$ ipython --no-banner

In [1]: import numpy as np

In [2]: from numpy import linalg as LA

In [3]: np.set_printoptions(suppress=True, linewidth=200)

In [4]: K = np.array([[-1, 1, -1, 2], [0, 2, 3, 2], [-2, 2, 2, -2], [0, -3, -1, 0]])

In [5]: round(float(LA.norm(K)), 2)
Out[5]: 7.07

In [6]: LA.rank(K)
Traceback (most recent call last):
  Cell In[6], line 1
    LA.rank(K)
AttributeError: module 'numpy.linalg' has no attribute 'rank'


In [7]: K.mean(axis=0)
Out[7]: array([-0.75,  0.5 ,  0.75,  0.5 ])

In [8]: np.count_nonzero(K)
Out[8]: np.int64(13)

In [9]: K.shape
Out[9]: (4, 4)

In [10]: np.zeros(4, 4)
Traceback (most recent call last):
  Cell In[10], line 1
    np.zeros(4, 4)
TypeError: Cannot interpret '4' as a data type


In [11]: x0 = np.array([3, -1, 1, 0])

In [12]: target = K @ x0

In [13]: target
Out[13]: array([-5,  1, -6,  2])

In [14]: np.round(LA.solve(K, -1 * target), 2) + 0
Out[14]: array([-3.,  1., -1.,  0.])

In [15]: np.round(LA.solve(K.T, K[2]), 2) + 0
Out[15]: array([0., 0., 1., 0.])

In [16]: np.round(LA.solve(K, K[:, 3]), 2)
Out[16]: array([-0., -0.,  0.,  1.])

In [17]: A2 = np.array([[1, -2], [-2, 3], [1, 0], [0, -1]])

In [18]: np.einsum("ij->j", K)
Out[18]: array([-3,  2,  3,  2])

In [19]: A2.T @ K.T
Out[19]: 
array([[-4, -1, -4,  5],
       [ 3,  4, 12, -9]])

In [20]: K @ A2
Out[20]: 
array([[-4,  3],
       [-1,  4],
       [-4, 12],
       [ 5, -9]])

In [21]: np.einsum("ij,ij->i", K, K)
Out[21]: array([ 7, 17, 16, 10])

In [22]: LA.matrix_rank(np.vstack([K, A2.T]))
Out[22]: np.int64(4)

In [23]: Z = np.array([[2, -2, 3, 0, 0], [1, -1, 0, 1, 0]])

In [24]: E = np.repeat(Z, 42 // 2, axis=0)

In [25]: rng = np.random.default_rng(80)

In [26]: E = E + 0.02 * rng.normal(size=E.shape)

In [27]: E.round(2) + 0
Out[27]: 
array([[ 2.02, -2.01,  2.99, -0.02, -0.02],
       [ 2.05, -2.  ,  3.  ,  0.02,  0.01],
       [ 1.98, -2.02,  3.01, -0.01,  0.02],
       [ 1.99, -2.02,  2.99, -0.02,  0.  ],
       [ 1.96, -2.01,  3.03, -0.01,  0.03],
       [ 2.04, -2.01,  3.02, -0.01,  0.  ],
       [ 1.98, -1.99,  3.02,  0.01,  0.01],
       [ 1.98, -2.  ,  3.01,  0.01, -0.02],
       [ 2.02, -1.97,  3.  ,  0.02,  0.  ],
       [ 1.98, -2.  ,  3.03,  0.  , -0.01],
       [ 1.98, -2.02,  3.06,  0.02,  0.  ],
       [ 2.03, -2.01,  3.  ,  0.01, -0.02],
       [ 2.04, -1.97,  3.01,  0.  ,  0.02],
       [ 1.97, -2.02,  2.98,  0.  ,  0.01],
       [ 2.  , -1.99,  3.  , -0.02, -0.02],
       [ 2.04, -2.  ,  2.99,  0.  , -0.01],
       [ 2.01, -2.04,  2.99,  0.04,  0.02],
       [ 1.99, -2.  ,  3.  ,  0.  ,  0.  ],
       [ 1.99, -2.  ,  3.  , -0.03,  0.01],
       [ 1.96, -2.01,  3.01, -0.02,  0.01],
       [ 2.01, -2.  ,  3.  ,  0.  , -0.01],
       [ 0.99, -1.05,  0.03,  1.  , -0.05],
       [ 1.04, -0.97, -0.01,  1.03,  0.03],
       [ 0.99, -1.03, -0.02,  1.02,  0.  ],
       [ 1.03, -1.  , -0.03,  1.  ,  0.02],
       [ 1.03, -1.01,  0.  ,  1.02,  0.  ],
       [ 1.01, -1.  ,  0.02,  1.  ,  0.02],
       [ 0.99, -0.97,  0.  ,  1.01,  0.  ],
       [ 1.  , -0.95,  0.02,  0.99, -0.02],
       [ 0.96, -0.98,  0.01,  0.99,  0.01],
       [ 1.  , -1.02,  0.02,  1.  ,  0.01],
       [ 1.02, -1.01, -0.08,  0.97, -0.01],
       [ 1.01, -0.98,  0.02,  0.96, -0.01],
       [ 1.  , -0.97, -0.02,  0.95, -0.04],
       [ 0.98, -1.02,  0.  ,  1.02, -0.01],
       [ 1.04, -0.99,  0.01,  1.01,  0.01],
       [ 0.99, -0.98,  0.  ,  0.98, -0.02],
       [ 1.01, -1.  ,  0.05,  1.  , -0.06],
       [ 0.96, -1.02,  0.02,  1.03, -0.03],
       [ 0.99, -0.97, -0.03,  1.  ,  0.05],
       [ 0.99, -1.  , -0.02,  1.  , -0.01],
       [ 0.99, -0.98,  0.04,  0.96,  0.  ]])

In [28]: Ac = (E - E.mean(axis=0)) / E.std(axis=0)

In [29]: np.argwhere(np.abs(Ac) > 2)
Out[29]: 
array([[21,  4],
       [37,  4],
       [39,  4]])

In [30]: np.round(Ac.std(axis=0), 2)
Out[30]: array([1., 1., 1., 1., 1.])

In [31]: beta = LA.lstsq(np.delete(Ac, 4, axis=1), Ac[:, 4])[0]

In [32]: beta.round(2)
Out[32]: array([1.18, 3.13, 5.61, 3.51])
